% ipython --no-banner

In [1]: import numpy as np

In [2]: from numpy import linalg as LA

In [3]: np.set_printoptions(precision=2, suppress=True, linewidth=120, floatmode="fixed")

In [4]: X = np.array([[-2.0, 1.0, 0.0, 0.0],
   ...:     [0.0, -2.0, 1.0, 0.0],
   ...:     [0.0, 0.0, -2.0, 1.0],
   ...:     [0.0, 0.0, 0.0, -2.0]])

In [5]: out = LA.inv(X)

In [6]: print(round(LA.det(X) * LA.det(out), 2))
1.0

In [7]: print(round(float(LA.slogdet(X)[0]), 2))
1.0

In [8]: print(LA.det(X) * out)
[[-8.00 -4.00 -2.00 -1.00]
 [-0.00 -8.00 -4.00 -2.00]
 [-0.00 -0.00 -8.00 -4.00]
 [-0.00 -0.00 -0.00 -8.00]]

In [9]: print(LA.inv(out))
[[-2.00  1.00 -0.00 -0.00]
 [-0.00 -2.00  1.00 -0.00]
 [-0.00 -0.00 -2.00  1.00]
 [-0.00 -0.00 -0.00 -2.00]]

In [10]: print(out)
[[-0.50 -0.25 -0.12 -0.06]
 [-0.00 -0.50 -0.25 -0.12]
 [-0.00 -0.00 -0.50 -0.25]
 [-0.00 -0.00 -0.00 -0.50]]

In [11]: vec = np.array([-1, 3, -3, 0])

In [12]: rhs = out @ vec

In [13]: b, lr = np.zeros(4), 1 / LA.norm(out, 2) ** 2

In [14]: for i in range(3):
    ...:     b -= lr * out.T @ (out @ b - rhs)
    ...:     if i % 1 == 0: print(i, round(LA.norm(out @ b - rhs), 2))
    ...: 
0 1.23
1 0.96
2 0.76

In [15]: print(np.round(LA.cond(out), 2))
2.27

In [16]: print(b)
[-0.25  1.53 -1.70 -0.47]

In [17]: print(np.prod(np.diag(X)), round(LA.det(X), 2))
16.0 16.0

In [18]: print(LA.matrix_rank(X - X[0, 0] * np.eye(4)))
3

In [19]: print(np.sort(LA.eigvals(X)))
[-2.00 -2.00 -2.00 -2.00]

In [20]: out = np.array([[0, 0, 2], [2, 0, 3], [2, 0, 0], [0, 3, 3]])

In [21]: print(np.einsum("ik,kj->ji", X, out))
[[ 2.00 -2.00 -4.00  0.00]
 [ 0.00  0.00  3.00 -6.00]
 [-1.00 -6.00  3.00 -6.00]]

In [22]: print(np.einsum("ij,ij->i", X, X))
[5.00 5.00 5.00 4.00]

In [23]: print(out.T @ X.T)
[[ 2.00 -2.00 -4.00  0.00]
 [ 0.00  0.00  3.00 -6.00]
 [-1.00 -6.00  3.00 -6.00]]

In [24]: print(np.einsum("ik,kj->ij", X, out))
[[ 2.00  0.00 -1.00]
 [-2.00  0.00 -6.00]
 [-4.00  3.00  3.00]
 [ 0.00 -6.00 -6.00]]

In [25]: proj = np.triu(np.array([[-1, 0, 0, 3], [1, -1, 3, -1], [-2, -3, 0, 3], [-1, -3, 3, 2]]), 1) + np.eye(4)

In [26]: out = proj @ X @ LA.inv(proj)

In [27]: print(LA.matrix_rank(out))
4

In [28]: print(round(LA.det(out), 2))
16.0
